% ipython --no-banner

In [1]: import numpy as np

In [2]: np.set_printoptions(precision=2, suppress=True, linewidth=200)

In [3]: def rd(a):
   ...:     return np.round(a, 2) + 0
   ...: 

In [4]: M = np.load("test16.npy")

In [5]: rd(M)
Out[5]: 
array([[ 16.18,   2.52,   9.2 ,  -6.88],
       [ -8.88,  -1.97,  17.81,   0.37],
       [  2.46,   0.92, -19.72,   2.1 ],
       [-18.37,  -3.05,  -2.91,   6.69],
       [-17.23,  -2.76,  -6.92,   6.9 ],
       [ -7.66,  -1.77,  18.39,  -0.13],
       [ 18.2 ,   3.24,  -5.41,  -5.39],
       [  5.74,   1.46, -19.08,   0.89],
       [  3.16,   0.04,  19.35,  -3.96],
       [ -2.31,  -0.9 ,  19.73,  -2.15],
       [ 18.71,   3.2 ,  -0.48,  -6.3 ],
       [ 18.35,   3.04,   3.05,  -6.7 ],
       [  1.36,  -0.27,  19.66,  -3.39],
       [-16.86,  -2.67,  -7.82,   6.9 ],
       [  9.88,   1.26,  16.34,  -5.8 ],
       [-17.38,  -3.17,   8.1 ,   4.71],
       [ -4.26,  -1.22,  19.45,  -1.45],
       [  3.35,   1.07, -19.61,   1.78],
       [ -8.27,  -1.87,  18.11,   0.12],
       [  1.29,  -0.28,  19.67,  -3.37],
       [  6.1 ,   1.52, -18.97,   0.75],
       [  6.98,   1.66, -18.66,   0.4 ],
       [  2.41,  -0.09,  19.5 ,  -3.73],
       [-18.7 ,  -3.22,   1.46,   6.15],
       [ -7.44,  -1.74,  18.48,  -0.22],
       [ 18.71,   3.2 ,  -0.47,  -6.3 ],
       [-14.82,  -2.85,  12.75,   3.15],
       [-12.82,  -2.56,  14.98,   2.13],
       [  6.93,   1.66, -18.68,   0.42]])

In [6]: rd(np.linalg.norm(M, 1)), rd(np.linalg.norm(M, np.inf))
Out[6]: (np.float64(394.75), np.float64(34.77))

In [7]: rd(np.linalg.norm(M[17], 1)), rd(np.linalg.norm(M[17], np.inf))
Out[7]: (np.float64(25.81), np.float64(19.61))

In [8]: rd(np.linalg.norm(M, axis=0))
Out[8]: array([64.57, 11.63, 82.33, 22.74])

In [9]: rd(M[17] @ M[13])
Out[9]: np.float64(106.28)

In [10]: rd(np.linalg.norm(M) ** 2 / np.linalg.norm(M, 2) ** 2)
Out[10]: np.float64(1.6)

In [11]: rd(np.linalg.norm(M, 2))
Out[11]: np.float64(85.24)

In [12]: rd(np.linalg.norm(M[17] - M[13]))
Out[12]: np.float64(24.24)

In [13]: Ac = M - M.mean(axis=0)

In [14]: V = np.linalg.svd(Ac)[2][:2]

In [15]: A2 = Ac - Ac @ V.T @ V

In [16]: rd(A2.std(axis=0))
Out[16]: array([0., 0., 0., 0.])

In [17]: rd(np.diag(V.T @ V))
Out[17]: array([0.88, 0.03, 0.98, 0.12])

In [18]: np.linalg.norm(A2, axis=1).round(6).argmax()
Out[18]: np.int64(0)

In [19]: rd((Ac @ V.T).std(axis=0))
Out[19]: array([15.33, 12.17])

In [20]: r0, v = M[5], M[23]

In [21]: rd(r0 @ r0)
Out[21]: np.float64(400.0)

In [22]: p = (r0 @ v) / (r0 @ r0) * r0

In [23]: rd((v - p) @ r0)
Out[23]: np.float64(0.0)

In [24]: rd(np.linalg.norm(r0 + v) ** 2 + np.linalg.norm(r0 - v) ** 2)
Out[24]: np.float64(1600.0)

In [25]: rd(v - p)
Out[25]: array([-15.35,  -2.44,  -6.58,   6.21])

In [26]: rd(np.trace(np.linalg.pinv(M) @ M))
Out[26]: np.float64(2.0)

In [27]: np.unique(M.round(6), axis=0).shape
Out[27]: (29, 4)

In [28]: np.allclose(M[:-1].T @ np.linalg.lstsq(M[:-1].T, M[-1])[0], M[-1])
Out[28]: True

In [29]: rd(M @ np.linalg.pinv(M) @ M)
Out[29]: 
array([[ 16.18,   2.52,   9.2 ,  -6.88],
       [ -8.88,  -1.97,  17.81,   0.37],
       [  2.46,   0.92, -19.72,   2.1 ],
       [-18.37,  -3.05,  -2.91,   6.69],
       [-17.23,  -2.76,  -6.92,   6.9 ],
       [ -7.66,  -1.77,  18.39,  -0.13],
       [ 18.2 ,   3.24,  -5.41,  -5.39],
       [  5.74,   1.46, -19.08,   0.89],
       [  3.16,   0.04,  19.35,  -3.96],
       [ -2.31,  -0.9 ,  19.73,  -2.15],
       [ 18.71,   3.2 ,  -0.48,  -6.3 ],
       [ 18.35,   3.04,   3.05,  -6.7 ],
       [  1.36,  -0.27,  19.66,  -3.39],
       [-16.86,  -2.67,  -7.82,   6.9 ],
       [  9.88,   1.26,  16.34,  -5.8 ],
       [-17.38,  -3.17,   8.1 ,   4.71],
       [ -4.26,  -1.22,  19.45,  -1.45],
       [  3.35,   1.07, -19.61,   1.78],
       [ -8.27,  -1.87,  18.11,   0.12],
       [  1.29,  -0.28,  19.67,  -3.37],
       [  6.1 ,   1.52, -18.97,   0.75],
       [  6.98,   1.66, -18.66,   0.4 ],
       [  2.41,  -0.09,  19.5 ,  -3.73],
       [-18.7 ,  -3.22,   1.46,   6.15],
       [ -7.44,  -1.74,  18.48,  -0.22],
       [ 18.71,   3.2 ,  -0.47,  -6.3 ],
       [-14.82,  -2.85,  12.75,   3.15],
       [-12.82,  -2.56,  14.98,   2.13],
       [  6.93,   1.66, -18.68,   0.42]])

In [30]: np.linalg.lstsq(M[:-1].T, M[-1])[2]
Out[30]: np.int32(2)

In [31]: W0 = np.load("run4.npy")

In [32]: rd(W0)
Out[32]: 
array([[0.36, 0.14, 0.19, 0.42],
       [0.14, 0.05, 0.07, 0.16],
       [0.19, 0.07, 0.1 , 0.22],
       [0.42, 0.16, 0.22, 0.48]])

In [33]: r = np.linalg.matrix_rank(M)

In [34]: r
Out[34]: np.int64(2)

In [35]: ns = np.linalg.svd(M)[2][r:].T

In [36]: [int(np.linalg.matrix_rank(np.delete(M, i, axis=0))) for i in range(29)]
Out[36]: 
[2,
 2,
 2,
 2,
 2,
 2,
 2,
 2,
 2,
 2,
 2,
 2,
 2,
 2,
 2,
 2,
 2,
 2,
 2,
 2,
 2,
 2,
 2,
 2,
 2,
 2,
 2,
 2,
 2]

In [37]: ns.shape
Out[37]: (4, 2)

In [38]: np.linalg.matrix_rank(M.T @ M), np.linalg.matrix_rank(M @ M.T)
Out[38]: (np.int64(2), np.int64(2))

In [39]: [int(np.linalg.matrix_rank(M[:, :j + 1])) for j in range(4)]
Out[39]: [1, 2, 2, 2]

In [40]: np.allclose(M @ ns, 0)
Out[40]: True

In [41]: data = np.array([[0, -1, -2], [2, 2, 0], [-2, 2, 2]])

In [42]: data
Out[42]: 
array([[ 0, -1, -2],
       [ 2,  2,  0],
       [-2,  2,  2]])

In [43]: rng = np.random.default_rng(2635)

In [44]: idx = rng.permutation(3)

In [45]: idx
Out[45]: array([0, 2, 1])

In [46]: A2 = data[idx][:, idx]

In [47]: np.allclose(A2, data)
Out[47]: False

In [48]: J = np.load("x.npy")

In [49]: rd(J)
Out[49]: 
array([[ 0.93, -0.07, -0.36, -0.07],
       [-0.07,  0.93, -0.36, -0.07],
       [-0.36, -0.36, -0.79, -0.36],
       [-0.07, -0.07, -0.36,  0.93]])

In [50]: A2 = J + rng.integers(-2, 3, (4, 1)) @ rng.integers(-2, 3, (1, 4))

In [51]: rd(A2)
Out[51]: 
array([[ 2.93, -2.07, -4.36, -0.07],
       [ 1.93, -1.07, -4.36, -0.07],
       [ 1.64, -2.36, -4.79, -0.36],
       [-1.07,  0.93,  1.64,  0.93]])

In [52]: np.abs(A2 - J).sum(axis=1)
Out[52]: array([8., 8., 8., 4.])

In [53]: np.linalg.matrix_rank(A2 - J, tol=1e-8)
Out[53]: np.int64(1)

In [54]: rd(A2 - J)
Out[54]: 
array([[ 2., -2., -4.,  0.],
       [ 2., -2., -4.,  0.],
       [ 2., -2., -4.,  0.],
       [-1.,  1.,  2.,  0.]])

In [55]: O, _ = np.linalg.qr(np.array([[0.5, -0.2, 0.0, 0.9, 1.6],
    ...:     [-0.9, -0.9, -0.8, -0.6, 0.4],
    ...:     [0.9, 0.8, -1.5, 1.7, -0.5],
    ...:     [-1.0, 0.9, 0.1, 1.7, -0.5],
    ...:     [-1.9, -0.3, -0.8, 0.5, 0.7]]))

In [56]: ev = np.array([3, 3, 2, 1, 1])

In [57]: F = O @ np.diag(ev) @ O.T

In [58]: rd(F)
Out[58]: 
array([[ 1.15,  0.08,  0.02, -0.44, -0.28],
       [ 0.08,  1.94, -0.34, -0.53,  0.64],
       [ 0.02, -0.34,  2.31,  0.19, -0.26],
       [-0.44, -0.53,  0.19,  2.39,  0.55],
       [-0.28,  0.64, -0.26,  0.55,  2.21]])

In [59]: Lm = np.linalg.cholesky(F)

In [60]: rd(F / np.sqrt(np.outer(np.diag(F), np.diag(F))))
Out[60]: 
array([[ 1.  ,  0.05,  0.01, -0.27, -0.18],
       [ 0.05,  1.  , -0.16, -0.25,  0.31],
       [ 0.01, -0.16,  1.  ,  0.08, -0.12],
       [-0.27, -0.25,  0.08,  1.  ,  0.24],
       [-0.18,  0.31, -0.12,  0.24,  1.  ]])

In [61]: np.linalg.eigvalsh(F).min() > 0
Out[61]: np.True_

In [62]: rd(np.prod(np.diag(Lm)) ** 2), rd(np.linalg.det(F))
Out[62]: (np.float64(18.0), np.float64(18.0))

In [63]: rd(Lm @ Lm.T)
Out[63]: 
array([[ 1.15,  0.08,  0.02, -0.44, -0.28],
       [ 0.08,  1.94, -0.34, -0.53,  0.64],
       [ 0.02, -0.34,  2.31,  0.19, -0.26],
       [-0.44, -0.53,  0.19,  2.39,  0.55],
       [-0.28,  0.64, -0.26,  0.55,  2.21]])
